In [1]: import numpy as np

In [2]: np.set_printoptions(precision=1, suppress=True, linewidth=140)

In [3]: def tidy(a):
   ...:     return np.round(a, 1) + 0
   ...: 

In [4]: M = np.load("out7.npy")

In [5]: M
Out[5]: 
array([[6., 1., 1.],
       [1., 6., 1.],
       [1., 1., 6.]])

In [6]: evals, V = np.linalg.eigh(M)

In [7]: x0 = np.array([3, -2, 0])

In [8]: tidy(np.linalg.eigvalsh(M[1:, 1:]))
Out[8]: array([5., 7.])

In [9]: tidy(V * np.maximum(evals, 0) @ V.T)
Out[9]: 
array([[6., 1., 1.],
       [1., 6., 1.],
       [1., 1., 6.]])

In [10]: x0 = np.array([1, 3, 4])

In [11]: y = M @ x0

In [12]: beta, lr = np.zeros(3), 1 / np.linalg.norm(M, 2) ** 2

In [13]: for i in range(6):
    ...:     beta -= lr * M.T @ (M @ beta - y)
    ...:     if i % 1 == 0: print(i, round(np.linalg.norm(M @ beta - y), 1))
    ...: 
0 6.6
1 4.0
2 2.4
3 1.5
4 0.9
5 0.6

In [14]: tidy(beta)
Out[14]: array([1.1, 3. , 3.9])

In [15]: tidy(np.linalg.cond(M))
Out[15]: np.float64(1.6)

In [16]: hat = np.triu(np.array([[-5, -3, 5], [0, 2, -5], [4, 4, 5]]), 1) + np.eye(3)

In [17]: Y = hat @ M @ np.linalg.inv(hat)

In [18]: Y
Out[18]: 
array([[  8.,  12.,  48.],
       [ -4., -11., -64.],
       [  1.,   4.,  21.]])

In [19]: tidy(np.poly(Y))
Out[19]: array([   1.,  -18.,  105., -200.])

In [20]: np.linalg.matrix_rank(Y)
Out[20]: np.int64(3)

In [21]: tidy(np.linalg.det(Y))
Out[21]: np.float64(200.0)

In [22]: hat @ M - M @ hat
Out[22]: 
array([[ 2.,  5.,  2.],
       [-5., -2., -5.],
       [ 0.,  3.,  0.]])

In [23]: np.trace(Y), np.trace(M)
Out[23]: (np.float64(18.0), np.float64(18.0))

In [24]: data = np.loadtxt("block9.csv", delimiter=",")

In [25]: data
Out[25]: 
array([[ 0.,  0.,  0.,  0.],
       [ 0., -2.,  0.,  0.],
       [ 0.,  0.,  0.,  0.],
       [ 0.,  0.,  0.,  2.]])

In [26]: np.allclose(data[:-1].T @ np.linalg.lstsq(data[:-1].T, data[-1])[0], data[-1])
Out[26]: False

In [27]: np.abs(np.diag(np.linalg.qr(data)[1])) > 1e-9
Out[27]: array([False,  True, False,  True])

In [28]: np.linalg.lstsq(data[:-1].T, data[-1])[2]
Out[28]: np.int32(1)

In [29]: rng = np.random.default_rng(1209)

In [30]: labels = rng.permutation(4)

In [31]: labels
Out[31]: array([3, 2, 0, 1])

In [32]: Y = data[labels][:, labels]

In [33]: Y
Out[33]: 
array([[ 2.,  0.,  0.,  0.],
       [ 0.,  0.,  0.,  0.],
       [ 0.,  0.,  0.,  0.],
       [ 0.,  0.,  0., -2.]])

In [34]: tidy(np.linalg.det(Y)), tidy(np.linalg.det(data[labels]))
Out[34]: (np.float64(0.0), np.float64(0.0))

In [35]: tidy(np.sort(np.abs(np.linalg.eigvals(Y))))
Out[35]: array([0., 0., 2., 2.])

In [36]: np.trace(Y)
Out[36]: np.float64(0.0)

In [37]: basis = np.array([[2, -2, 1]])

In [38]: A = rng.normal(size=(27, 1)) @ basis + np.array([2, 1, 1])

In [39]: tidy(A)
Out[39]: 
array([[ 1.1,  1.9,  0.6],
       [-1.5,  4.5, -0.7],
       [ 3.4, -0.4,  1.7],
       [ 4.2, -1.2,  2.1],
       [-2.1,  5.1, -1. ],
       [ 1. ,  2. ,  0.5],
       [ 2.4,  0.6,  1.2],
       [-0.3,  3.3, -0.2],
       [ 1.9,  1.1,  0.9],
       [ 2.7,  0.3,  1.4],
       [ 1.6,  1.4,  0.8],
       [ 0.5,  2.5,  0.2],
       [ 2. ,  1. ,  1. ],
       [ 0.5,  2.5,  0.2],
       [-1.6,  4.6, -0.8],
       [ 3.3, -0.3,  1.6],
       [ 2.4,  0.6,  1.2],
       [ 2.3,  0.7,  1.1],
       [ 4.4, -1.4,  2.2],
       [-1.3,  4.3, -0.6],
       [ 0.5,  2.5,  0.2],
       [ 0.8,  2.2,  0.4],
       [-0.6,  3.6, -0.3],
       [ 3.1, -0.1,  1.5],
       [ 2.5,  0.5,  1.3],
       [ 1.5,  1.5,  0.8],
       [ 1.9,  1.1,  1. ]])

In [40]: Uu, sv, VT = np.linalg.svd(A)

In [41]: V = VT[:(sv > 1e-8).sum()]

In [42]: x0 = A[23] + -1 * A[10] + rng.integers(2) * np.eye(3)[1]

In [43]: tidy(x0)
Out[43]: array([ 1.4, -1.4,  0.7])

In [44]: np.allclose(V.T @ V @ x0, x0)
Out[44]: True

In [45]: np.linalg.matrix_rank(np.vstack([A, x0]))
Out[45]: np.int64(2)

In [46]: tidy(V.T @ V)
Out[46]: 
array([[0.8, 0. , 0.4],
       [0. , 1. , 0. ],
       [0.4, 0. , 0.2]])

In [47]: C2 = np.cov(A, rowvar=False)

In [48]: np.polyfit(A[:, 0], A[:, 2], 1)
Out[48]: array([0.5, 0. ])

In [49]: tidy(np.median(A, axis=0))
Out[49]: array([1.6, 1.4, 0.8])

In [50]: np.argwhere(np.triu(np.abs(np.corrcoef(A.T)) > 0.8, 1))
Out[50]: 
array([[0, 1],
       [0, 2],
       [1, 2]])

In [51]: C2.shape
Out[51]: (3, 3)

In [52]: tidy(np.linalg.eigvalsh(C2)[::-1])
Out[52]: array([7., 0., 0.])

In [53]: np.corrcoef(A.T)
Out[53]: 
array([[ 1., -1.,  1.],
       [-1.,  1., -1.],
       [ 1., -1.,  1.]])

In [54]: np.corrcoef(A[:, 0], A[:, 2])[0, 1]
Out[54]: np.float64(1.0)

In [55]: np.argsort(-A.std(axis=0).round(6), kind="stable")
Out[55]: array([0, 1, 2])

In [56]: labels = A[:, 2] > np.median(A[:, 2])

In [57]: u = A[labels].mean(axis=0) - A[~labels].mean(axis=0)

In [58]: ((A - A.mean(axis=0)) @ u > 0).astype(int)
Out[58]: array([0, 0, 1, 1, 0, 0, 1, 0, 1, 1, 1, 0, 1, 0, 0, 1, 1, 1, 1, 0, 0, 0, 0, 1, 1, 1, 1])

In [59]: tidy((((A - A.mean(axis=0)) @ u > 0) == labels).mean())
Out[59]: np.float64(0.9)

In [60]: labels.astype(int)
Out[60]: array([0, 0, 1, 1, 0, 0, 1, 0, 1, 1, 0, 0, 1, 0, 0, 1, 1, 1, 1, 0, 0, 0, 0, 1, 1, 0, 1])

In [61]: basis = A[[18, 20]].astype(float)

In [62]: for _ in range(7):
    ...:     labels = np.linalg.norm(A[:, None] - basis, axis=-1).argmin(axis=1)
    ...:     basis = np.array([A[labels == j].mean(axis=0) for j in range(2)])
    ...: 

In [63]: labels
Out[63]: array([1, 1, 0, 0, 1, 1, 0, 1, 0, 0, 0, 1, 0, 1, 1, 0, 0, 0, 0, 1, 1, 1, 1, 0, 0, 0, 0])

In [64]: np.abs(basis[1] - basis[0]).argmax()
Out[64]: np.int64(1)

In [65]: Y = np.array([[7, 6, 7], [5, 1, 0], [7, 5, 8]])

In [66]: np.vstack([A, Y.T]).shape
Out[66]: (30, 3)

In [67]: E = np.load("a.npy")

In [68]: E
Out[68]: 
array([[ 0, -1,  3, -3],
       [-1,  2,  2, -2],
       [ 2,  3, -1,  0],
       [ 2,  1, -2,  0]])

In [69]: np.linalg.matrix_rank(data - data[0, 0] * np.eye(4))
Out[69]: np.int64(2)

In [70]: tidy(np.sort(np.linalg.eigvals(data)))
Out[70]: array([-2.,  0.,  0.,  2.])

In [71]: data @ data
Out[71]: 
array([[0., 0., 0., 0.],
       [0., 4., 0., 0.],
       [0., 0., 0., 0.],
       [0., 0., 0., 4.]])

In [72]: labels = rng.permutation(4)

In [73]: Y = E[:, labels] * rng.choice([-1, 1], 4)

In [74]: Y
Out[74]: 
array([[ 3,  0,  1,  3],
       [ 2,  1, -2,  2],
       [ 0, -2, -3, -1],
       [ 0, -2, -1, -2]])

In [75]: Uu, _, VT = np.linalg.svd(E.T @ Y)

In [76]: tidy(np.linalg.lstsq(E, Y)[0])
Out[76]: 
array([[ 0., -1.,  0.,  0.],
       [ 0.,  0., -1.,  0.],
       [ 0.,  0.,  0.,  1.],
       [-1.,  0.,  0.,  0.]])

In [77]: tidy(Uu @ VT)
Out[77]: 
array([[ 0., -1.,  0.,  0.],
       [ 0.,  0., -1.,  0.],
       [ 0.,  0.,  0.,  1.],
       [-1.,  0.,  0.,  0.]])

In [78]: labels
Out[78]: array([3, 0, 1, 2])

In [79]: K = np.load("run2.npy")

In [80]: K
Out[80]: 
array([[ 1.7, -0.9, -5.1],
       [-1.1, -0.7,  3.4],
       [-1.4,  0.1,  4.2],
       [ 0.2,  1.5, -0.8],
       [-0.4,  0.6,  1.1],
       [ 0.1, -1.1, -0.2],
       [-1.1, -1.3,  3.2],
       [ 0.4,  0.1, -1.2],
       [ 0.8, -0.4, -2.6],
       [-0.7,  1.1,  2.2],
       [ 0.6, -0.5, -1.9],
       [ 1.2, -0.1, -3.7],
       [-0.9, -0.7,  2.7],
       [-1.4, -0.3,  4.1],
       [ 0.9, -1.8, -2.6],
       [ 0.1,  0.9, -0.3],
       [ 0.2,  1.8, -0.5],
       [-0.8,  1.9,  2.5],
       [ 1.9,  0.3, -5.9],
       [ 0.4, -1. , -1. ],
       [ 0.1,  0.8, -0.2],
       [-0.9, -0.1,  2.5],
       [-1.3, -2.6,  4. ]])

In [81]: basis = K[[13, 20]].astype(float)

In [82]: for _ in range(6):
    ...:     labels = np.linalg.norm(K[:, None] - basis, axis=-1).argmin(axis=1)
    ...:     basis = np.array([K[labels == j].mean(axis=0) for j in range(2)])
    ...: 

In [83]: labels
Out[83]: array([1, 0, 0, 1, 0, 1, 0, 1, 1, 0, 1, 1, 0, 0, 1, 1, 1, 0, 1, 1, 1, 0, 0])

In [84]: np.abs(basis[1] - basis[0]).argmax()
Out[84]: np.int64(2)

In [85]: tidy(basis)
Out[85]: 
array([[-1. , -0.2,  3. ],
       [ 0.7,  0. , -2. ]])

In [86]: m1 = np.loadtxt("dump.csv", delimiter=",")

In [87]: m1
Out[87]: 
array([[-0.1,  0.4,  0. ,  0.5],
       [-0.2,  0.6,  0. ,  0.8],
       [ 0.1, -0.4,  0. , -0.5]])

In [88]: Uu, sv, VT = np.linalg.svd(m1)

In [89]: tidy(sv)
Out[89]: array([1.4, 0. , 0. ])

In [90]: np.argmax(sv[:-1] / (sv[1:] + 1e-6)) + 1
Out[90]: np.int64(2)

In [91]: Y = Uu[:, :2] @ np.diag(sv[:2]) @ VT[:2]

In [92]: tidy(Y)
Out[92]: 
array([[-0.1,  0.4,  0. ,  0.5],
       [-0.2,  0.6,  0. ,  0.8],
       [ 0.1, -0.4,  0. , -0.5]])

In [93]: tidy(np.linalg.norm(m1, 2) / np.linalg.norm(m1))
Out[93]: np.float64(1.0)

In [94]: np.linalg.matrix_rank(m1, rtol=0.1)
Out[94]: np.int64(1)

In [95]: np.argsort(-np.linalg.norm(m1, axis=0).round(6), kind="stable")[:3]
Out[95]: array([3, 1, 0])

In [96]: np.linalg.cond(m1) > 100
Out[96]: np.True_

In [97]: Y = m1 + rng.integers(-2, 3, (3, 2)) @ rng.integers(-2, 3, (2, 4))

In [98]: Y
Out[98]: 
array([[ 3.9, -3.6,  0. , -3.5],
       [-0.2,  8.6,  0. ,  0.8],
       [ 0.1, -8.4,  0. , -0.5]])

In [99]: np.abs(Y - m1).sum(axis=1)
Out[99]: array([12.,  8.,  8.])

In [100]: tidy(np.linalg.svd(Y - m1, compute_uv=False))
Out[100]: array([12.2,  5.3,  0. ])
